$ python -q
>>> import numpy as np
>>> from numpy import linalg as LA
>>> np.set_printoptions(precision=2, suppress=True, linewidth=120)
>>> rnd = lambda a: np.round(a, 2) + 0
>>> rng = np.random.default_rng(4538)
>>> th = np.sort(rng.uniform(-2, 2, 18))
>>> A = np.c_[th, th ** 2, th ** 3] @ np.array([[2, 0, -2, 3, -3, -3, -2],
...     [-2, -3, -2, 2, 2, 3, 0],
...     [0, 1, -2, 0, 3, 2, 1]])
>>> rnd(A)
array([[ -8.52, -12.2 ,   6.54,   0.4 ,  -2.7 ,   4.22,  -1.04],
       [ -7.02,  -9.19,   4.7 ,  -0.18,  -0.48,   4.57,  -0.1 ],
       [ -4.34,  -4.52,   2.23,  -0.94,   1.87,   4.16,   0.94],
       [ -3.58,  -3.39,   1.73,  -1.06,   2.11,   3.77,   1.06],
       [ -3.29,  -2.97,   1.56,  -1.09,   2.15,   3.58,   1.08],
       [ -1.44,  -0.82,   0.73,  -0.98,   1.58,   1.93,   0.86],
       [ -0.9 ,  -0.38,   0.52,  -0.79,   1.13,   1.28,   0.64],
       [  0.41,  -0.23,  -0.81,   1.05,  -0.63,  -0.57,  -0.56],
       [  0.45,  -0.3 ,  -0.98,   1.24,  -0.67,  -0.59,  -0.64],
       [  0.49,  -0.79,  -2.17,   2.37,  -0.5 ,  -0.36,  -0.96],
       [  0.46,  -0.98,  -2.67,   2.77,  -0.29,  -0.15,  -1.02],
       [  0.31,  -1.43,  -3.96,   3.72,   0.45,   0.58,  -1.09],
       [  0.26,  -1.54,  -4.32,   3.96,   0.7 ,   0.81,  -1.09],
       [  0.23,  -1.61,  -4.56,   4.11,   0.87,   0.97,  -1.08],
       [  0.15,  -1.75,  -5.05,   4.43,   1.24,   1.31,  -1.06],
       [ -1.03,  -3.07, -11.74,   7.91,   7.46,   6.75,  -0.15],
       [ -1.52,  -3.39, -14.35,   9.04,  10.24,   9.09,   0.4 ],
       [ -2.11,  -3.66, -17.52,  10.32,  13.74,  12.01,   1.14]])
>>> U, s, Vt = LA.svd(A)
>>> evecs = Vt[:(s > 1e-8).sum()]
>>> x0 = A[14] + 4 * A[12] + rng.integers(2) * np.eye(7)[3]
>>> rnd(x0)
array([  1.2 ,  -7.9 , -22.33,  20.26,   4.03,   4.55,  -5.41])
>>> rnd(LA.norm(x0 - evecs.T @ evecs @ x0))
np.float64(0.0)
>>> K = np.array([[6.0, 3.0, -2.0, 0.0],
...     [3.0, 14.0, -6.0, 0.0],
...     [-2.0, -6.0, 9.0, 0.0],
...     [0.0, 0.0, 0.0, 5.0]])
>>> # symmetric
>>> w, evecs = LA.eigh(K)
>>> x0 = np.array([4, -1, -4, -1])
>>> x0 @ K @ x0
np.float64(251.0)
>>> rnd(evecs * np.maximum(w, 0) @ evecs.T)
array([[ 6.,  3., -2.,  0.],
       [ 3., 14., -6.,  0.],
       [-2., -6.,  9.,  0.],
       [ 0.,  0.,  0.,  5.]])
>>> (np.sign(evecs[:, -1].round(6)) == np.sign(evecs[0, -1].round(6))).astype(int)
array([1, 1, 0, 0])
>>> w, evecs = LA.eigvalsh(K)
Traceback (most recent call last):
  File "<python-input-20>", line 1, in <module>
    w, evecs = LA.eigvalsh(K)
    ^^^^^^^^
ValueError: too many values to unpack (expected 2)
>>> w, evecs = LA.eigh(K)
>>> rnd(w.sum()), np.trace(K)
(np.float64(34.0), np.float64(34.0))
>>> rnd(LA.det(K[::-1]))
np.float64(2375.0)
>>> np.einsum("ii->", K)
np.float64(34.0)
>>> rnd(np.poly(K))
array([    1.,   -34.,   360., -1550.,  2375.])
>>> data = np.array([[3, 3, 1, -3, 0, 0],
...     [0, 0, 1, 0, 2, 3],
...     [3, 1, -2, 0, 2, 0],
...     [-1, -3, -2, 3, 3, 1],
...     [-1, 2, 2, 2, -1, -3],
...     [2, 0, -1, 3, 0, 3],
...     [-2, -3, 2, -3, -3, 1],
...     [-1, -2, -3, 1, -1, -2]])
>>> U, s = LA.svd(data)
Traceback (most recent call last):
  File "<python-input-27>", line 1, in <module>
    U, s = LA.svd(data)
    ^^^^
ValueError: too many values to unpack (expected 2)
>>> U, s, Vt = LA.svd(data, full_matrices=False)
>>> rnd(s)
array([8.29, 7.56, 6.12, 4.48, 3.27, 0.98])
>>> U.shape, s.shape, Vt.shape
((8, 6), (6,), (6, 6))
>>> rnd(U.T @ U)
array([[1., 0., 0., 0., 0., 0.],
       [0., 1., 0., 0., 0., 0.],
       [0., 0., 1., 0., 0., 0.],
       [0., 0., 0., 1., 0., 0.],
       [0., 0., 0., 0., 1., 0.],
       [0., 0., 0., 0., 0., 1.]])
>>> print(rnd(np.sqrt((s ** 2).sum())), rnd(LA.norm(data)))
13.96 13.96
